>>> import numpy as np
>>> np.set_printoptions(suppress=True, linewidth=160)
>>> data = np.load("out2.npy")
>>> data
array([[ 0.  ,  0.6 , -2.  , -0.9 ,  0.4 , -0.4 , -0.1 , -0.8 ,  0.1 ],
       [ 0.24,  0.48, -1.82, -0.75,  0.17, -0.36,  0.03, -0.85, -0.18],
       [ 1.1 ,  0.9 ,  1.5 , -0.8 , -0.1 , -2.  ,  0.2 , -1.8 ,  0.1 ]])
>>> f, g = data[0], data[2]
>>> np.round(f @ f, 2)
np.float64(6.15)
>>> p = (f @ g) / (f @ f) * f
>>> round((g - p) @ f, 2)
np.float64(0.0)
>>> np.round(g - p, 2)
array([ 1.1 ,  0.86,  1.65, -0.73, -0.13, -1.97,  0.21, -1.74,  0.09])
>>> np.linalg.matrix_rank(np.outer(f, g))
np.int64(1)
>>> A2 = data / np.linalg.norm(data, axis=1, keepdims=True)
>>> cov = A2 @ A2.T
>>> np.round(np.linalg.norm(A2, axis=1), 2)
array([1., 1., 1.])
>>> np.argwhere(np.triu(np.abs(cov) > 0.95, 1))
array([[0, 1]])
>>> (cov - 2 * np.eye(3)).round(6).argmax(axis=1)
array([1, 0, 1])
>>> cov[0].round(2)
array([1.  , 0.98, 0.05])
>>> cov = data.T @ data
>>> np.allclose(cov, cov.T)
True
>>> round(float(np.trace(cov)), 2), round((data ** 2).sum(), 2)
(23.44, np.float64(23.44))
>>> (data @ data.T).shape
(3, 3)
>>> np.round(np.linalg.norm(data) ** 2 / np.linalg.norm(data, 2) ** 2, 2)
np.float64(1.85)
>>> np.round(np.linalg.norm(data, 1), 2), round(np.linalg.norm(data, np.inf), 2)
(np.float64(5.32), np.float64(8.5))
>>> round(float(np.linalg.norm(data, "nuc")), 2)
7.15
>>> ang = np.radians(90)
>>> r_ = np.eye(9)
>>> r_[6, 6] = r_[7, 7] = np.cos(ang)
>>> r_[6, 7], r_[7, 6] = -np.sin(ang), np.sin(ang)
>>> r_.round(2) + 0
array([[ 1.,  0.,  0.,  0.,  0.,  0.,  0.,  0.,  0.],
       [ 0.,  1.,  0.,  0.,  0.,  0.,  0.,  0.,  0.],
       [ 0.,  0.,  1.,  0.,  0.,  0.,  0.,  0.,  0.],
       [ 0.,  0.,  0.,  1.,  0.,  0.,  0.,  0.,  0.],
       [ 0.,  0.,  0.,  0.,  1.,  0.,  0.,  0.,  0.],
       [ 0.,  0.,  0.,  0.,  0.,  1.,  0.,  0.,  0.],
       [ 0.,  0.,  0.,  0.,  0.,  0.,  0., -1.,  0.],
       [ 0.,  0.,  0.,  0.,  0.,  0.,  1.,  0.,  0.],
       [ 0.,  0.,  0.,  0.,  0.,  0.,  0.,  0.,  1.]])
>>> A2 = data @ r_.T
>>> np.round(np.linalg.det(r_), 2), np.trace(r_)
(np.float64(1.0), np.float64(7.0))
>>> np.allclose(data @ data.T, A2 @ A2.T)
True
>>> f = np.array([-2, 0, 2, 2, 2, -2, 1, -1, -1, -2])
>>> M = np.array([np.roll(f, i) for i in range(10)])
>>> M
array([[-2,  0,  2,  2,  2, -2,  1, -1, -1, -2],
       [-2, -2,  0,  2,  2,  2, -2,  1, -1, -1],
       [-1, -2, -2,  0,  2,  2,  2, -2,  1, -1],
       [-1, -1, -2, -2,  0,  2,  2,  2, -2,  1],
       [ 1, -1, -1, -2, -2,  0,  2,  2,  2, -2],
       [-2,  1, -1, -1, -2, -2,  0,  2,  2,  2],
       [ 2, -2,  1, -1, -1, -2, -2,  0,  2,  2],
       [ 2,  2, -2,  1, -1, -1, -2, -2,  0,  2],
       [ 2,  2,  2, -2,  1, -1, -1, -2, -2,  0],
       [ 0,  2,  2,  2, -2,  1, -1, -1, -2, -2]])
>>> cov = M.T @ M
>>> cov
array([[ 27,   8,   3, -10, -10,  -8, -10, -10,   3,   8],
       [  8,  27,   8,   3, -10, -10,  -8, -10, -10,   3],
       [  3,   8,  27,   8,   3, -10, -10,  -8, -10, -10],
       [-10,   3,   8,  27,   8,   3, -10, -10,  -8, -10],
       [-10, -10,   3,   8,  27,   8,   3, -10, -10,  -8],
       [ -8, -10, -10,   3,   8,  27,   8,   3, -10, -10],
       [-10,  -8, -10, -10,   3,   8,  27,   8,   3, -10],
       [-10, -10,  -8, -10, -10,   3,   8,  27,   8,   3],
       [  3, -10, -10,  -8, -10, -10,   3,   8,  27,   8],
       [  8,   3, -10, -10,  -8, -10, -10,   3,   8,  27]])
>>> np.round(np.linalg.eigvalsh(cov)[::-1], 2)
array([72.16, 72.16, 29.09, 29.09, 25.  , 17.91, 17.91,  2.84,  2.84,  1.  ])
>>> (M @ M.T).shape
(10, 10)
>>> np.trace(cov), (M ** 2).sum()
(np.int64(270), np.int64(270))
>>> np.diag(cov)
array([27, 27, 27, 27, 27, 27, 27, 27, 27, 27])
